>>> import numpy as np
>>> from numpy import linalg as LA
>>> np.set_printoptions(precision=2, suppress=True, linewidth=140)
>>> data = np.loadtxt("block2.csv", delimiter=",")
>>> data
array([[ 1.,  2.,  4.,  4.,  3.,  2.],
       [ 4.,  0.,  5.,  0.,  4.,  3.],
       [ 0.,  3.,  5.,  4.,  0.,  3.],
       [17.,  2., 24.,  4., 19., 14.]])
>>> T = np.stack([data, 3 * data, data[::-1]])
>>> (T @ data.T).shape
(3, 4, 4)
>>> np.einsum("bij,cij->bc", T, T)
array([[ 1617.,  4851.,   504.],
       [ 4851., 14553.,  1512.],
       [  504.,  1512.,  1617.]])
>>> LA.matrix_rank(T.reshape(3, -1))
np.int64(2)
>>> LA.norm(T, axis=(1, 2))
array([ 40.21, 120.64,  40.21])
>>> [round(float(x), 2) for x in LA.svd(data, compute_uv=False)[:3]]
[39.55, 6.94, 2.06]
>>> np.round(LA.norm(data, 2) / LA.norm(data), 2)
np.float64(0.98)
>>> LA.lstsq(data[:-1].T, data[-1])[2]
np.int32(3)
>>> np.allclose(data[:-1].T @ LA.lstsq(data[:-1].T, data[-1])[0], data[-1])
True
>>> np.round(np.trace(LA.pinv(data) @ data), 2)
np.float64(3.0)
>>> mat = np.load("data.npy")
>>> mat
array([[1.  , 0.9 , 0.81],
       [0.9 , 1.  , 0.9 ],
       [0.81, 0.9 , 1.  ]])
>>> vec = np.ones(3)
>>> for _ in range(7):
...     vec = mat @ vec
...     vec /= LA.norm(vec)
...     print(round(vec @ mat @ vec, 2))
... 
2.74
2.74
2.74
2.74
2.74
2.74
2.74
>>> vec
array([0.57, 0.59, 0.57])
>>> rng = np.random.default_rng(32970)
>>> B = mat + rng.integers(-2, 3, (3, 1)) @ rng.integers(-2, 3, (1, 3))
>>> B
array([[-1.  ,  4.9 , -3.19],
       [-1.1 ,  5.  , -3.1 ],
       [ 2.81, -3.1 ,  5.  ]])
>>> LA.matrix_rank(B - mat, tol=1e-8)
np.int64(1)
>>> W1 = np.array([[2, 0, -1, 1],
...     [0, -1, 1, 1],
...     [-2, -1, 1, 1],
...     [2, 1, -2, 1],
...     [1, -2, 1, 2],
...     [-2, -1, 1, -2]])
>>> coef = np.array([5, 6, 3, 0])
>>> H = np.maximum(data @ W1 + coef, 0)
>>> (H > 0).mean(axis=0)
array([0.5, 0. , 1. , 1. ])
>>> LA.matrix_rank(H)
np.int64(3)
>>> H
array([[ 6.,  0.,  5., 13.],
       [ 1.,  0., 11., 11.],
       [ 0.,  0.,  6.,  6.],
       [ 0.,  0., 37., 57.]])
>>> (H > 0).astype(int)
array([[1, 0, 1, 1],
       [1, 0, 1, 1],
       [0, 0, 1, 1],
       [0, 0, 1, 1]])
>>> basis = np.array([[5, 3], [1, 3], [-4, -1], [5, 0]])
>>> W1 @ basis
array([[ 19,   7],
       [  0,  -4],
       [-10, -10],
       [ 24,  11],
       [  9,  -4],
       [-25, -10]])
>>> (H @ basis).round(6).argmax(axis=1)
array([0, 0, 0, 0])
>>> LA.norm(data, axis=0)
array([17.49,  4.12, 25.34,  6.93, 19.65, 14.76])
>>> LA.norm(data, axis=1)
array([ 7.07,  8.12,  7.68, 37.97])
>>> round(float(LA.norm(data[2], 1)), 2), round(LA.norm(data[2], np.inf), 2)
(15.0, np.float64(5.0))
>>> round(float(LA.norm(data, 2)), 2)
39.55
>>> np.round(LA.norm(data) ** 2 / LA.norm(data, 2) ** 2, 2)
np.float64(1.03)
>>> evals, V = LA.eig(mat)
>>> np.sort(LA.eigvals(LA.inv(mat)))
array([ 0.36,  5.26, 14.42])
>>> np.round(np.prod(evals), 2)
np.float64(0.04)
>>> np.sort(LA.eigvals(mat.T))
array([0.07, 0.19, 2.74])
>>> m1 = np.loadtxt("arr.csv", delimiter=",")
>>> m1
array([[0., 3., 5., 0.],
       [0., 3., 3., 0.],
       [0., 3., 3., 0.],
       [0., 3., 3., 0.],
       [0., 3., 3., 0.],
       [0., 3., 3., 0.],
       [0., 3., 7., 2.],
       [0., 3., 7., 2.],
       [0., 3., 9., 4.],
       [0., 3., 9., 4.],
       [0., 3., 7., 2.],
       [0., 3., 5., 0.],
       [0., 3., 9., 4.],
       [0., 3., 3., 0.],
       [0., 3., 7., 2.],
       [0., 3., 3., 0.],
       [0., 3., 7., 2.],
       [0., 3., 3., 0.],
       [0., 3., 7., 2.],
       [0., 3., 3., 0.],
       [0., 3., 3., 0.],
       [0., 3., 7., 2.],
       [0., 3., 7., 2.],
       [0., 3., 5., 0.],
       [0., 3., 5., 0.],
       [0., 3., 7., 2.],
       [0., 3., 7., 2.],
       [0., 3., 3., 0.],
       [0., 3., 5., 0.],
       [0., 3., 7., 2.]])
>>> B = np.array([[2, 1, 1], [2, 1, 1], [1, 0, 1], [2, 0, 1]])
>>> np.einsum("ik,kj->ij", m1, B)
array([[11.,  3.,  8.],
       [ 9.,  3.,  6.],
       [ 9.,  3.,  6.],
       [ 9.,  3.,  6.],
       [ 9.,  3.,  6.],
       [ 9.,  3.,  6.],
       [17.,  3., 12.],
       [17.,  3., 12.],
       [23.,  3., 16.],
       [23.,  3., 16.],
       [17.,  3., 12.],
       [11.,  3.,  8.],
       [23.,  3., 16.],
       [ 9.,  3.,  6.],
       [17.,  3., 12.],
       [ 9.,  3.,  6.],
       [17.,  3., 12.],
       [ 9.,  3.,  6.],
       [17.,  3., 12.],
       [ 9.,  3.,  6.],
       [ 9.,  3.,  6.],
       [17.,  3., 12.],
       [17.,  3., 12.],
       [11.,  3.,  8.],
       [11.,  3.,  8.],
       [17.,  3., 12.],
       [17.,  3., 12.],
       [ 9.,  3.,  6.],
       [11.,  3.,  8.],
       [17.,  3., 12.]])
>>> m1 @ B
array([[11.,  3.,  8.],
       [ 9.,  3.,  6.],
       [ 9.,  3.,  6.],
       [ 9.,  3.,  6.],
       [ 9.,  3.,  6.],
       [ 9.,  3.,  6.],
       [17.,  3., 12.],
       [17.,  3., 12.],
       [23.,  3., 16.],
       [23.,  3., 16.],
       [17.,  3., 12.],
       [11.,  3.,  8.],
       [23.,  3., 16.],
       [ 9.,  3.,  6.],
       [17.,  3., 12.],
       [ 9.,  3.,  6.],
       [17.,  3., 12.],
       [ 9.,  3.,  6.],
       [17.,  3., 12.],
       [ 9.,  3.,  6.],
       [ 9.,  3.,  6.],
       [17.,  3., 12.],
       [17.,  3., 12.],
       [11.,  3.,  8.],
       [11.,  3.,  8.],
       [17.,  3., 12.],
       [17.,  3., 12.],
       [ 9.,  3.,  6.],
       [11.,  3.,  8.],
       [17.,  3., 12.]])
>>> np.vstack([m1, B.T]).shape
(33, 4)
